$ python -q
>>> import numpy as np
>>> from numpy import linalg as LA
>>> np.set_printoptions(suppress=True, linewidth=200)
>>> M2 = np.array([[1, -3, -2, -3, 0, -1, 2, 3, 0, -2, -1, 2],
...     [-1, 2, -2, -1, -1, 0, 1, 1, 0, -1, 1, 0]])
>>> data = M2.T @ M2
>>> data
array([[  2,  -5,   0,  -2,   1,  -1,   1,   2,   0,  -1,  -2,   2],
       [ -5,  13,   2,   7,  -2,   3,  -4,  -7,   0,   4,   5,  -6],
       [  0,   2,   8,   8,   2,   2,  -6,  -8,   0,   6,   0,  -4],
       [ -2,   7,   8,  10,   1,   3,  -7, -10,   0,   7,   2,  -6],
       [  1,  -2,   2,   1,   1,   0,  -1,  -1,   0,   1,  -1,   0],
       [ -1,   3,   2,   3,   0,   1,  -2,  -3,   0,   2,   1,  -2],
       [  1,  -4,  -6,  -7,  -1,  -2,   5,   7,   0,  -5,  -1,   4],
       [  2,  -7,  -8, -10,  -1,  -3,   7,  10,   0,  -7,  -2,   6],
       [  0,   0,   0,   0,   0,   0,   0,   0,   0,   0,   0,   0],
       [ -1,   4,   6,   7,   1,   2,  -5,  -7,   0,   5,   1,  -4],
       [ -2,   5,   0,   2,  -1,   1,  -1,  -2,   0,   1,   2,  -2],
       [  2,  -6,  -4,  -6,   0,  -2,   4,   6,   0,  -4,  -2,   4]])
>>> np.abs(np.diag(LA.qr(data)[1])) > 1e-9
array([ True,  True, False, False, False, False, False, False, False, False, False, False])
>>> round(float(np.trace(LA.pinv(data) @ data)), 2)
2.0
>>> np.unique(data.round(6), axis=0).shape
(12, 12)
>>> np.allclose(data[:-1].T @ LA.lstsq(data[:-1].T, data[-1])[0], data[-1])
True
>>> np.round(data @ LA.pinv(data) @ data, 2) + 0
array([[  2.,  -5.,   0.,  -2.,   1.,  -1.,   1.,   2.,   0.,  -1.,  -2.,   2.],
       [ -5.,  13.,   2.,   7.,  -2.,   3.,  -4.,  -7.,   0.,   4.,   5.,  -6.],
       [  0.,   2.,   8.,   8.,   2.,   2.,  -6.,  -8.,   0.,   6.,   0.,  -4.],
       [ -2.,   7.,   8.,  10.,   1.,   3.,  -7., -10.,   0.,   7.,   2.,  -6.],
       [  1.,  -2.,   2.,   1.,   1.,   0.,  -1.,  -1.,   0.,   1.,  -1.,   0.],
       [ -1.,   3.,   2.,   3.,   0.,   1.,  -2.,  -3.,   0.,   2.,   1.,  -2.],
       [  1.,  -4.,  -6.,  -7.,  -1.,  -2.,   5.,   7.,   0.,  -5.,  -1.,   4.],
       [  2.,  -7.,  -8., -10.,  -1.,  -3.,   7.,  10.,   0.,  -7.,  -2.,   6.],
       [  0.,   0.,   0.,   0.,   0.,   0.,   0.,   0.,   0.,   0.,   0.,   0.],
       [ -1.,   4.,   6.,   7.,   1.,   2.,  -5.,  -7.,   0.,   5.,   1.,  -4.],
       [ -2.,   5.,   0.,   2.,  -1.,   1.,  -1.,  -2.,   0.,   1.,   2.,  -2.],
       [  2.,  -6.,  -4.,  -6.,   0.,  -2.,   4.,   6.,   0.,  -4.,  -2.,   4.]])
